$ ipython --no-banner

In [1]: import numpy as np

In [2]: import numpy.linalg as la

In [3]: np.set_printoptions(suppress=True, linewidth=140)

In [4]: m1 = np.array([[34.0, -14.0, 11.0], [18.0, -3.0, 6.0], [-48.0, 24.0, -15.0]])

In [5]: print(m1)
[[ 34. -14.  11.]
 [ 18.  -3.   6.]
 [-48.  24. -15.]]

In [6]: print(la.norm(m1, axis=1).argmax())
2

In [7]: print(np.round(la.norm(m1, 1), 2), np.round(la.norm(m1, np.inf), 2))
100.0 87.0

In [8]: print(np.round(la.norm(m1, axis=0), 2))
[61.51 27.95 19.54]

In [9]: print(round(la.norm(m1[1] - m1[2]), 2))
74.34

In [10]: print(m1[1] @ m1[2])
-1026.0

In [11]: F = np.loadtxt("mat.csv", delimiter=",")

In [12]: print(F)
[[ 2.1 -1.7  0.5 -0.8]
 [-0.3 -1.3  0.5 -0.4]]

In [13]: x = np.array([-2, -2, -3, -2])

In [14]: print((F @ x).argmax())
1

In [15]: print(np.round(F @ np.ones(4), 2))
[ 0.1 -1.5]

In [16]: other = np.array([[3, 1], [0, 3]])

In [17]: C = np.kron(other, F)

In [18]: print(C.round(2))
[[ 6.3 -5.1  1.5 -2.4  2.1 -1.7  0.5 -0.8]
 [-0.9 -3.9  1.5 -1.2 -0.3 -1.3  0.5 -0.4]
 [ 0.  -0.   0.  -0.   6.3 -5.1  1.5 -2.4]
 [-0.  -0.   0.  -0.  -0.9 -3.9  1.5 -1.2]]

In [19]: print(C.shape)
(4, 8)

In [20]: other = np.array([[2, 1, -2], [-1, 1, 2], [-1, 1, 0]])

In [21]: arr = np.triu(other, 1)

In [22]: print(arr)
[[ 0  1 -2]
 [ 0  0  2]
 [ 0  0  0]]

In [23]: print((arr + arr.T) / 2)
[[ 0.   0.5 -1. ]
 [ 0.5  0.   1. ]
 [-1.   1.   0. ]]

In [24]: print(np.trace(arr))
0

In [25]: print(np.allclose(arr, arr.T))
False

In [26]: print((arr - arr.T) / 2)
[[ 0.   0.5 -1. ]
 [-0.5  0.   1. ]
 [ 1.  -1.   0. ]]

In [27]: print(arr @ arr)
[[0 0 2]
 [0 0 0]
 [0 0 0]]

In [28]: print(np.allclose(arr @ arr.T, arr.T @ arr))
False

In [29]: print(la.matrix_power(arr, 3))
[[0 0 0]
 [0 0 0]
 [0 0 0]]

In [30]: print(round(np.abs(la.eigvals(arr)).max(), 2))
0.0

In [31]: print(round(float(la.det(arr)), 2))
0.0

In [32]: left, sigma, Vh = la.svd(arr)

In [33]: V = Vh[:(sigma > 1e-8).sum()]

In [34]: rng = np.random.default_rng(22516)

In [35]: x = arr[1] + 4 * arr[2] + rng.integers(2) * np.eye(3)[1]

In [36]: print(x)
[0. 1. 2.]

In [37]: print(np.round(np.diag(V.T @ V), 2))
[0. 1. 1.]

In [38]: print(np.round(V.T @ V, 2) + 0)
[[0. 0. 0.]
 [0. 1. 0.]
 [0. 0. 1.]]

In [39]: print(round(la.norm(x - V.T @ V @ x), 2))
0.0

In [40]: print(np.allclose(V.T @ V @ x, x))
True

In [41]: left, sigma, Vh = la.svd(arr)

In [42]: print(sigma.round(2))
[2.92 0.68 0.  ]

In [43]: other = left[:, :2] @ np.diag(sigma[:2]) @ Vh[:2]

In [44]: print(la.matrix_rank(arr, rtol=0.05))
2

In [45]: print(round(np.abs(arr - other).max(), 2))
0.0

In [46]: proj = np.triu(np.array([[2, 0, 4], [4, 5, 3], [0, 1, 4]]), 1) + np.eye(3)

In [47]: other = proj @ arr @ la.inv(proj)

In [48]: print(proj @ arr - arr @ proj)
[[ 0.  0. -3.]
 [ 0.  0.  0.]
 [ 0.  0.  0.]]

In [49]: print(np.trace(other), np.trace(arr))
0.0 0

In [50]: gram = arr.T @ arr

In [51]: print(np.diag(gram))
[0 1 8]

In [52]: print(np.round(la.eigvalsh(gram)[::-1], 2))
[8.53 0.47 0.  ]

In [53]: print(np.allclose(gram, gram.T))
True

In [54]: print(la.matrix_rank(gram))
2

In [55]: K = np.loadtxt("out18.csv", delimiter=",")

In [56]: print(K.round(2))
[[0.48 0.1  0.1  0.48]
 [0.1  0.02 0.02 0.1 ]
 [0.1  0.02 0.02 0.1 ]
 [0.48 0.1  0.1  0.48]]

In [57]: vals, V = la.eigh(K)

In [58]: print(np.abs(V[:, -1]).round(6).argmax())
0

In [59]: print(np.round(V @ np.diag(vals) @ V.T, 2))
[[0.48 0.1  0.1  0.48]
 [0.1  0.02 0.02 0.1 ]
 [0.1  0.02 0.02 0.1 ]
 [0.48 0.1  0.1  0.48]]

In [60]: print(np.unique(vals.round(6) + 0, return_counts=True)[1])
[3 1]

In [61]: print(np.round(np.abs(V[:, -1]), 2))
[0.69 0.14 0.14 0.69]

In [62]: print(np.round(la.svd(K, compute_uv=False), 2) + 0)
[1. 0. 0. 0.]
